>>> import numpy as np
>>> np.set_printoptions(precision=2, suppress=True, linewidth=140)
>>> C = np.array([[0.5, 0.4, -0.7]])
>>> rng = np.random.default_rng(26)
>>> mat = np.array([[-1], [2], [2], [-2], [1], [-1], [1], [-2], [-2], [0], [-1], [-2]]) @ C + 0.1 * rng.normal(size=(12, 3))
>>> mat
array([[-0.69, -0.7 ,  0.82],
       [ 1.16,  0.93, -1.44],
       [ 0.99,  0.77, -1.26],
       [-0.91, -0.79,  1.47],
       [ 0.64,  0.44, -0.81],
       [-0.51, -0.44,  0.54],
       [ 0.3 ,  0.41, -0.8 ],
       [-0.96, -0.88,  1.48],
       [-0.91, -0.76,  1.28],
       [-0.2 ,  0.21, -0.01],
       [-0.3 , -0.42,  0.58],
       [-1.  , -0.92,  1.4 ]])
>>> C2 = np.cov(mat, rowvar=False)
>>> np.linalg.eigvalsh(C2)[::-1]
array([2.28, 0.01, 0.01])
>>> np.argsort(-mat.std(axis=0).round(6), kind="stable")
array([2, 0, 1])
>>> C2
array([[ 0.62,  0.53, -0.85],
       [ 0.53,  0.47, -0.75],
       [-0.85, -0.75,  1.21]])
>>> mat.std(axis=0)
array([0.75, 0.66, 1.06])
>>> np.argwhere(np.triu(np.abs(np.corrcoef(mat.T)) > 0.8, 1))
array([[0, 1],
       [0, 2],
       [1, 2]])
>>> np.median(mat, axis=0)
array([-0.4 , -0.43,  0.56])
>>> u = np.array([1, 1, -1])
>>> np.cross(mat[4, :3], mat[5, :3])
array([-0.12,  0.07, -0.06])
>>> np.polyval(u, mat[4])
array([ 0.04, -0.37, -1.15])
>>> np.correlate(mat[4], mat[5], "full")
array([ 0.34, -0.04, -0.95,  0.14,  0.41])
>>> np.convolve(mat[4], u)
array([ 0.64,  1.07, -1.01, -1.25,  0.81])
